% ipython --no-banner

In [1]: import numpy as np

In [2]: from numpy import linalg as LA

In [3]: np.set_printoptions(precision=2, suppress=True, linewidth=100, sign=" ")

In [4]: feats = np.array([[-0.3, -0.1, -0.6, -0.7, 0.6, 0.4],
   ...:     [2.7, 1.3, -0.4, 0.7, 1.1, 0.4],
   ...:     [-2.0, 1.0, 0.6, -1.0, 0.9, 0.5],
   ...:     [0.9, 0.4, 1.0, -0.3, -0.9, 1.1],
   ...:     [0.3, -1.0, 0.3, 0.0, -0.6, -0.3]])

In [5]: feats
Out[5]: 
array([[-0.3, -0.1, -0.6, -0.7,  0.6,  0.4],
       [ 2.7,  1.3, -0.4,  0.7,  1.1,  0.4],
       [-2. ,  1. ,  0.6, -1. ,  0.9,  0.5],
       [ 0.9,  0.4,  1. , -0.3, -0.9,  1.1],
       [ 0.3, -1. ,  0.3,  0. , -0.6, -0.3]])

In [6]: f, g = feats[0], feats[2]

In [7]: f @ f
Out[7]: np.float64(1.47)

In [8]: round(f @ g, 2)
Out[8]: np.float64(1.58)

In [9]: pr = (f @ g) / (f @ f) * f

In [10]: round(float((g - pr) @ f), 2)
Out[10]: 0.0

In [11]: feats.reshape(2, -1)
Out[11]: 
array([[-0.3, -0.1, -0.6, -0.7,  0.6,  0.4,  2.7,  1.3, -0.4,  0.7,  1.1,  0.4, -2. ,  1. ,  0.6],
       [-1. ,  0.9,  0.5,  0.9,  0.4,  1. , -0.3, -0.9,  1.1,  0.3, -1. ,  0.3,  0. , -0.6, -0.3]])

In [12]: feats.ravel(order="F")
Out[12]: 
array([-0.3,  2.7, -2. ,  0.9,  0.3, -0.1,  1.3,  1. ,  0.4, -1. , -0.6, -0.4,  0.6,  1. ,  0.3,
       -0.7,  0.7, -1. , -0.3,  0. ,  0.6,  1.1,  0.9, -0.9, -0.6,  0.4,  0.4,  0.5,  1.1, -0.3])

In [13]: feats.reshape(-1, 2)
Out[13]: 
array([[-0.3, -0.1],
       [-0.6, -0.7],
       [ 0.6,  0.4],
       [ 2.7,  1.3],
       [-0.4,  0.7],
       [ 1.1,  0.4],
       [-2. ,  1. ],
       [ 0.6, -1. ],
       [ 0.9,  0.5],
       [ 0.9,  0.4],
       [ 1. , -0.3],
       [-0.9,  1.1],
       [ 0.3, -1. ],
       [ 0.3,  0. ],
       [-0.6, -0.3]])

In [14]: T = feats.reshape(5, 2, -1)

In [15]: T.sum(axis=1)
Out[15]: 
array([[-1. ,  0.5, -0.2],
       [ 3.4,  2.4,  0. ],
       [-3. ,  1.9,  1.1],
       [ 0.6, -0.5,  2.1],
       [ 0.3, -1.6,  0. ]])

In [16]: T[:, 0]
Out[16]: 
array([[-0.3, -0.1, -0.6],
       [ 2.7,  1.3, -0.4],
       [-2. ,  1. ,  0.6],
       [ 0.9,  0.4,  1. ],
       [ 0.3, -1. ,  0.3]])

In [17]: np.einsum("ihd,jhd->hij", T, T).shape
Out[17]: (2, 5, 5)

In [18]: np.swapaxes(T, 1, 2)[2]
Out[18]: 
array([[-2. , -1. ],
       [ 1. ,  0.9],
       [ 0.6,  0.5]])

In [19]: A = np.loadtxt("x.csv", delimiter=",")

In [20]: A
Out[20]: 
array([[ 0.,  2.,  1.,  1.,  2.,  1.,  1.,  1., -2., -1., -2., -2., -2.,  0.,  0.],
       [ 0.,  0.,  1., -1.,  1.,  2.,  0., -1.,  2., -2., -2., -2.,  2.,  0.,  0.],
       [ 0.,  0.,  0.,  2.,  1., -2.,  0.,  1.,  2.,  1.,  0.,  0.,  0.,  2.,  0.],
       [ 0.,  0.,  0.,  0., -2.,  2., -1.,  2., -2., -2.,  2.,  2.,  2.,  1., -1.],
       [ 0.,  0.,  0.,  0.,  0.,  1.,  2.,  0., -1.,  2., -1., -1.,  1., -2.,  1.],
       [ 0.,  0.,  0.,  0.,  0.,  0., -1.,  0., -2.,  2., -2.,  2., -2.,  2., -1.],
       [ 0.,  0.,  0.,  0.,  0.,  0.,  0.,  1.,  0.,  1.,  2., -1., -2., -1.,  1.],
       [ 0.,  0.,  0.,  0.,  0.,  0.,  0.,  0.,  2.,  0.,  1., -2.,  1., -1., -2.],
       [ 0.,  0.,  0.,  0.,  0.,  0.,  0.,  0.,  0.,  0.,  0.,  0.,  1., -2.,  0.],
       [ 0.,  0.,  0.,  0.,  0.,  0.,  0.,  0.,  0.,  0., -1., -1.,  2.,  0.,  2.],
       [ 0.,  0.,  0.,  0.,  0.,  0.,  0.,  0.,  0.,  0.,  0.,  1., -2.,  2.,  2.],
       [ 0.,  0.,  0.,  0.,  0.,  0.,  0.,  0.,  0.,  0.,  0.,  0.,  1.,  2.,  1.],
       [ 0.,  0.,  0.,  0.,  0.,  0.,  0.,  0.,  0.,  0.,  0.,  0.,  0., -2.,  2.],
       [ 0.,  0.,  0.,  0.,  0.,  0.,  0.,  0.,  0.,  0.,  0.,  0.,  0.,  0.,  0.],
       [ 0.,  0.,  0.,  0.,  0.,  0.,  0.,  0.,  0.,  0.,  0.,  0.,  0.,  0.,  0.]])

In [21]: np.argsort(-LA.norm(A, axis=0).round(6), kind="stable")[:3]
Out[21]: array([ 12,  13,   8])

In [22]: LA.matrix_rank(A, rtol=0.1)
Out[22]: np.int64(10)
